>>> import numpy as np
>>> import numpy.linalg as la
>>> np.set_printoptions(suppress=True, linewidth=100)
>>> W0 = np.load("sample19.npy")
>>> W0
array([[6., 1., 1.],
       [1., 6., 1.],
       [1., 1., 6.]])
>>> # symmetric
>>> q, evecs = la.qr(W0[:, :1])[0], la.qr(W0[:, 1:])[0]
>>> sv = la.svd(q.T @ evecs, compute_uv=False)
>>> (sv > 0.9).sum()
np.int64(0)
>>> round(float(la.norm(q @ q.T - evecs @ evecs.T, 2)), 2)
1.0
>>> vals, evecs = la.eigh(W0)
>>> x = np.array([-1, -5, -2])
>>> np.round(evecs * np.abs(vals) @ evecs.T, 2)
array([[6., 1., 1.],
       [1., 6., 1.],
       [1., 1., 6.]])
>>> np.round(la.eigvalsh(W0[1:, 1:]), 2)
array([5., 7.])
>>> np.round(evecs * np.sqrt(vals) @ evecs.T, 2)
array([[2.43, 0.2 , 0.2 ],
       [0.2 , 2.43, 0.2 ],
       [0.2 , 0.2 , 2.43]])
>>> (np.sign(evecs[:, -1].round(6)) == np.sign(evecs[0, -1].round(6))).astype(int)
array([1, 1, 1])
>>> x = np.ones(3)
>>> for _ in range(7):
...     x = W0 @ x
...     x /= la.norm(x)
...     print(round(x @ W0 @ x, 2))
... 
8.0
8.0
8.0
8.0
8.0
8.0
8.0
>>> x.round(2)
array([0.58, 0.58, 0.58])
>>> rng = np.random.default_rng(474292)
>>> idx = rng.permutation(3)
>>> idx
array([1, 2, 0])
>>> other = W0[idx][:, idx]
>>> np.round(la.det(other), 2), round(la.det(W0[idx]), 2)
(np.float64(200.0), np.float64(200.0))
>>> np.trace(other)
np.float64(18.0)
>>> np.diag(other)
array([6., 6., 6.])
>>> np.round(np.sort(np.abs(la.eigvals(other))), 2)
array([5., 5., 8.])
>>> vals, evecs = la.eig(W0)
>>> np.round(np.sort(la.eigvals(W0.T)), 2)
array([5., 5., 8.])
>>> np.round(W0 @ evecs[:, 0] - vals[0] * evecs[:, 0], 2) + 0
array([0., 0., 0.])
>>> vals.round(2)
array([5., 8., 5.])
>>> np.round(np.sort(la.eigvals(W0 @ W0)), 2)
array([25., 25., 64.])
>>> arr = np.loadtxt("w.csv", delimiter=",")
>>> arr.round(2)
array([[ 0.  ,  0.8 ,  0.54,  0.27],
       [-0.39,  0.18,  0.17, -0.89],
       [ 0.87, -0.11,  0.33, -0.34],
       [ 0.29,  0.56, -0.76, -0.16]])
>>> idx = rng.permutation(4)
>>> idx
array([0, 1, 3, 2])
>>> other = arr[idx][:, idx]
>>> other.round(2)
array([[ 0.  ,  0.8 ,  0.27,  0.54],
       [-0.39,  0.18, -0.89,  0.17],
       [ 0.29,  0.56, -0.16, -0.76],
       [ 0.87, -0.11, -0.34,  0.33]])
>>> np.round(arr @ arr.T, 2) + 0
array([[1., 0., 0., 0.],
       [0., 1., 0., 0.],
       [0., 0., 1., 0.],
       [0., 0., 0., 1.]])
>>> np.round(la.norm(arr, axis=0), 2)
array([1., 1., 1., 1.])
>>> np.round(arr[:, 2] @ arr[:, 3], 2)
np.float64(0.0)
>>> np.round(la.svd(arr, compute_uv=False), 2)
array([1., 1., 1., 1.])
>>> u = np.array([3, 1, 3])
>>> other = W0 + np.outer(u, np.eye(3)[1])
>>> other
array([[6., 4., 1.],
       [1., 7., 1.],
       [1., 4., 6.]])
>>> x = np.array([-5, 6, -7, 7])
>>> np.round(la.norm(x), 2), np.round(la.norm(arr @ x), 2)
(np.float64(12.61), np.float64(12.61))
>>> [p for p in range(1, 25) if np.allclose(la.matrix_power(arr, p), np.eye(4))]
[]
>>> round(la.norm(arr, "nuc"), 2)
np.float64(4.0)
>>> round(la.norm(arr[0] - arr[2]), 2)
np.float64(1.41)
>>> np.round(la.norm(arr, axis=1), 2)
array([1., 1., 1., 1.])
>>> other = np.array([[0, 1, 1, 1], [2, 0, 1, 1]])
>>> F = other.T @ other
>>> F
array([[4, 0, 2, 2],
       [0, 1, 1, 1],
       [2, 1, 2, 2],
       [2, 1, 2, 2]])
>>> # symmetric
>>> F.shape
(4, 4)
>>> F.sum(axis=0)
array([8, 3, 7, 7])
>>> F.mean(axis=0)
array([2.  , 0.75, 1.75, 1.75])
>>> np.round(la.norm(F), 2)
np.float64(7.28)
>>> np.round(la.svd(F, compute_uv=False), 2) + 0
array([7., 2., 0., 0.])
>>> F.sum(axis=1)
array([8, 3, 7, 7])
>>> np.count_nonzero(F)
np.int64(14)
>>> P = np.triu(np.array([[3, 5, 4, 6], [1, 3, 2, 4], [4, 8, 1, 9], [4, 3, 6, 6]]), 1) + np.eye(4)
>>> other = P @ F @ la.inv(P)
>>> P @ F - F @ P
array([[ 20.,  -5.,   9., -17.],
       [ 12.,   6.,  10.,  -1.],
       [ 18.,  -1.,   8., -16.],
       [  0., -10., -10., -34.]])
>>> other
array([[  24., -105.,  141., -966.],
       [  12.,  -53.,   71., -486.],
       [  20.,  -90.,  120., -820.],
       [   2.,   -9.,   12.,  -82.]])
>>> round(la.det(other), 2)
np.float64(-0.0)
>>> np.trace(other), np.trace(F)
(np.float64(9.0), np.int64(9))
>>> np.round(np.poly(other), 2) + 0
array([ 1., -9., 14.,  0.,  0.])
>>> theta = np.radians(90)
>>> Rm = np.eye(4)
>>> Rm[2, 2] = Rm[1, 1] = np.cos(theta)
>>> Rm[2, 1], Rm[1, 2] = -np.sin(theta), np.sin(theta)
>>> Rm.round(2) + 0
array([[ 1.,  0.,  0.,  0.],
       [ 0.,  0.,  1.,  0.],
       [ 0., -1.,  0.,  0.],
       [ 0.,  0.,  0.,  1.]])
>>> other = F @ Rm.T
>>> other.round(2) + 0
array([[ 4.,  2.,  0.,  2.],
       [ 0.,  1., -1.,  1.],
       [ 2.,  2., -1.,  2.],
       [ 2.,  2., -1.,  2.]])
>>> [round(float(x), 2) for x in la.svd(F, compute_uv=False)[:3]]
[7.0, 2.0, 0.0]
>>> np.round(la.norm(F, 2) / la.norm(F), 2)
np.float64(0.96)
>>> la.cond(F) > 100
np.True_
>>> U, sv, Vt = la.svd(F)
>>> sv.round(2) + 0
array([7., 2., 0., 0.])
>>> np.argmax(sv[:-1] / (sv[1:] + 1e-6)) + 1
np.int64(2)
>>> other = U[:, :2] @ np.diag(sv[:2]) @ Vt[:2]
>>> other.round(2) + 0
array([[4., 0., 2., 2.],
       [0., 1., 1., 1.],
       [2., 1., 2., 2.],
       [2., 1., 2., 2.]])
>>> np.round(la.norm(F - other) / la.norm(F), 2)
np.float64(0.0)
>>> round(float(la.norm(F - other, 2)), 2), np.round(sv[2], 2)
(0.0, np.float64(0.0))
>>> round(float(np.abs(F - other).max()), 2)
0.0
>>> A = 2 * np.eye(3) + np.eye(3, k=1)
>>> A
array([[2., 1., 0.],
       [0., 2., 1.],
       [0., 0., 2.]])
>>> x = np.array([-1, 2, -2])
>>> h = np.maximum(A @ x, 0)
>>> np.round(np.tanh(A @ x), 2)
array([ 0.  ,  0.96, -1.  ])
>>> np.flatnonzero(h > 1e-9)
array([1])
>>> A.T @ h
array([0., 4., 2.])
>>> cent = 10 * np.array([[-0.7, -1.1, 0.3], [0.1, -0.4, -0.8], [0.4, 0.0, 0.7]])
>>> idx = rng.integers(0, 3, 21)
>>> E = cent[idx] + rng.normal(size=(21, 3))
>>> E.round(2)
array([[  4.15,  -0.6 ,   7.42],
       [  3.12,  -0.96,   7.36],
       [  4.77,  -0.45,   5.37],
       [  3.82,  -0.96,   6.14],
       [  2.67,   0.45,   6.52],
       [  5.49,   0.82,   8.94],
       [  3.32,  -0.51,   7.03],
       [ -1.57,  -1.11,  -7.02],
       [  2.4 ,   0.29,   5.09],
       [  4.  ,   0.53,   6.9 ],
       [  4.05,   0.16,   5.09],
       [  0.82,  -2.93,  -7.17],
       [  2.18,  -3.22,  -6.84],
       [ -0.22,  -4.87,  -6.96],
       [  4.84,  -2.12,   7.82],
       [  0.06,  -2.21,  -9.08],
       [ -7.39, -10.47,   3.09],
       [  2.4 ,  -2.41,  -5.52],
       [ -8.66, -10.6 ,   3.15],
       [  1.76,  -3.42,  -7.73],
       [ -0.23,  -3.32,  -7.83]])
>>> q, evecs = la.qr(E[:, :2])[0], la.qr(E[:, 2:])[0]
>>> sv = la.svd(q.T @ evecs, compute_uv=False)
>>> sv.round(2)
array([0.37])
>>> round(la.norm(q @ q.T - evecs @ evecs.T, 2), 2)
np.float64(1.0)
>>> (sv > 0.9).sum()
np.int64(0)
>>> np.round(np.degrees(np.arccos(sv.clip(0, 1))), 2)
array([68.04])
>>> Xs = E - E.mean(axis=1)
Traceback (most recent call last):
  File "<python-input-104>", line 1, in <module>
    Xs = E - E.mean(axis=1)
         ~~^~~~~~~~~~~~~~~~
ValueError: operands could not be broadcast together with shapes (21,3) (21,) 
>>> Xs = E - E.mean(axis=0)
>>> U, sv, Vt = la.svd(Xs, full_matrices=False)
>>> la.matrix_rank(Xs)
np.int64(3)
>>> np.searchsorted(np.cumsum(sv ** 2) / (sv ** 2).sum(), 0.9) + 1
np.int64(2)
>>> X = np.array([[-1.0, 1.0, 0.0], [0.0, -1.0, 1.0], [0.0, 0.0, -1.0]])
>>> # triangular: eigenvalues sit on the diagonal
>>> other = np.array([[-1, -1, 0], [-3, -3, 4]])
>>> cent = np.kron(other, X)
>>> cent
array([[ 1., -1., -0.,  1., -1., -0., -0.,  0.,  0.],
       [-0.,  1., -1., -0.,  1., -1.,  0., -0.,  0.],
       [-0., -0.,  1., -0., -0.,  1.,  0.,  0., -0.],
       [ 3., -3., -0.,  3., -3., -0., -4.,  4.,  0.],
       [-0.,  3., -3., -0.,  3., -3.,  0., -4.,  4.],
       [-0., -0.,  3., -0., -0.,  3.,  0.,  0., -4.]])
>>> la.matrix_rank(cent)
np.int64(6)
>>> np.round(la.norm(cent, 2), 2), np.round(la.norm(other, 2) * la.norm(X, 2), 2)
(np.float64(10.67), np.float64(10.67))
>>> u = np.array([-3, 1, 3])
>>> np.array([np.convolve(row, u, "same") for row in X])
array([[-4., -2.,  3.],
       [ 3., -4., -2.],
       [ 0.,  3., -1.]])
>>> np.cross(X[1, :3], X[0, :3])
array([-1., -1., -1.])
>>> X.sum(axis=0)
array([-1.,  0.,  0.])
>>> round(float(la.norm(X)), 2)
2.24
>>> np.unravel_index(np.abs(X).argmax(), X.shape)
(np.int64(0), np.int64(0))
>>> la.matrix_rank(X)
np.int64(3)
>>> np.abs(X).max()
np.float64(1.0)
>>> X[3]
Traceback (most recent call last):
  File "<python-input-124>", line 1, in <module>
    X[3]
    ~^^^
IndexError: index 3 is out of bounds for axis 0 with size 3
>>> X.shape
(3, 3)
>>> np.round(X.mean(axis=0), 2)
array([-0.33,  0.  ,  0.  ])
>>> other = np.array([[3]])
>>> cent = np.array([[3, 0], [2, 1]])
>>> M = np.block([[other, np.zeros((1, 2))], [np.zeros((2, 1)), cent]])
>>> M
array([[3., 0., 0.],
       [0., 3., 0.],
       [0., 2., 1.]])
>>> np.round(np.sort(la.eigvals(M).real), 2)
array([1., 3., 3.])
>>> M @ M
array([[9., 0., 0.],
       [0., 9., 0.],
       [0., 8., 1.]])
>>> (M != 0).astype(int)
array([[1, 0, 0],
       [0, 1, 0],
       [0, 1, 1]])
>>> np.flatnonzero(la.matrix_power((M != 0) + (M.T != 0) + np.eye(3), 3)[2])
array([1, 2])
>>> (la.matrix_power((M != 0) + (M.T != 0) + np.eye(3), 3) > 0).astype(int)
array([[1, 0, 0],
       [0, 1, 1],
       [0, 1, 1]])
>>> vals, evecs = la.eig(M)
>>> M @ evecs[:, 0] - vals[0] * evecs[:, 0]
array([0., 0., 0.])
>>> np.prod(vals)
np.float64(9.0)
>>> data, _ = la.qr(np.array([[0.4, 0.0, 1.0, -1.6],
...     [1.5, -0.6, -1.7, 1.1],
...     [-0.2, -1.0, 0.7, -2.4],
...     [-1.2, -0.7, -0.3, -0.3]]))
>>> data.round(2)
array([[-0.2 , -0.01, -0.66,  0.72],
       [-0.76, -0.48,  0.41,  0.15],
       [ 0.1 , -0.73, -0.51, -0.45],
       [ 0.61, -0.48,  0.37,  0.51]])
>>> x = np.array([-2, 1, -3, 1])
>>> np.round(la.inv(data), 2)
array([[-0.2 , -0.76,  0.1 ,  0.61],
       [-0.01, -0.48, -0.73, -0.48],
       [-0.66,  0.41, -0.51,  0.37],
       [ 0.72,  0.15, -0.45,  0.51]])
>>> round(float(la.det(data)), 2)
-1.0
>>> np.round(data.T @ (data @ x), 2)
array([-2.,  1., -3.,  1.])
>>> np.round(np.abs(la.eigvals(data)), 2)
array([1., 1., 1., 1.])
>>> round(float(la.norm(x)), 2), round(float(la.norm(data @ x)), 2)
(3.87, 3.87)
>>> x = np.array([3, 2, 2])
>>> target = W0 @ x
>>> target
array([22., 17., 17.])
>>> np.round(la.solve(W0, target), 2)
array([3., 2., 2.])
>>> np.round(la.solve(W0, -3 * target), 2)
array([-9., -6., -6.])
>>> np.round(la.solve(W0.T, W0[1]), 2) + 0
array([0., 1., 0.])
>>> x = np.array([1, -1, 1, 0])
>>> la.norm(data @ x) <= la.norm(data, 2) * la.norm(x) + 1e-9
np.True_
>>> np.sign((data @ x).round(6))
array([-1.,  1.,  1.,  1.])
>>> np.round(data @ np.ones(4), 2)
array([-0.15, -0.68, -1.58,  1.01])
>>> np.round(data @ x, 2)
array([-0.85,  0.13,  0.33,  1.47])
>>> np.round((data * x).sum(axis=1), 2)
array([-0.85,  0.13,  0.33,  1.47])
>>> np.round(np.einsum("ij,j->i", data, x), 2)
array([-0.85,  0.13,  0.33,  1.47])
>>> np.round(data * x, 2)
array([[-0.2 ,  0.01, -0.66,  0.  ],
       [-0.76,  0.48,  0.41,  0.  ],
       [ 0.1 ,  0.73, -0.51, -0.  ],
       [ 0.61,  0.48,  0.37,  0.  ]])
>>> theta = np.radians(15)
>>> Rm = np.eye(4)
>>> Rm[3, 3] = Rm[0, 0] = np.cos(theta)
>>> Rm[3, 0], Rm[0, 3] = -np.sin(theta), np.sin(theta)
>>> Rm.round(2)
array([[ 0.97,  0.  ,  0.  ,  0.26],
       [ 0.  ,  1.  ,  0.  ,  0.  ],
       [ 0.  ,  0.  ,  1.  ,  0.  ],
       [-0.26,  0.  ,  0.  ,  0.97]])
>>> other = data @ Rm.T
>>> np.allclose(data @ data.T, other @ other.T)
True
>>> round(float(la.det(Rm)), 2), round(float(np.trace(Rm)), 2)
(1.0, 3.93)
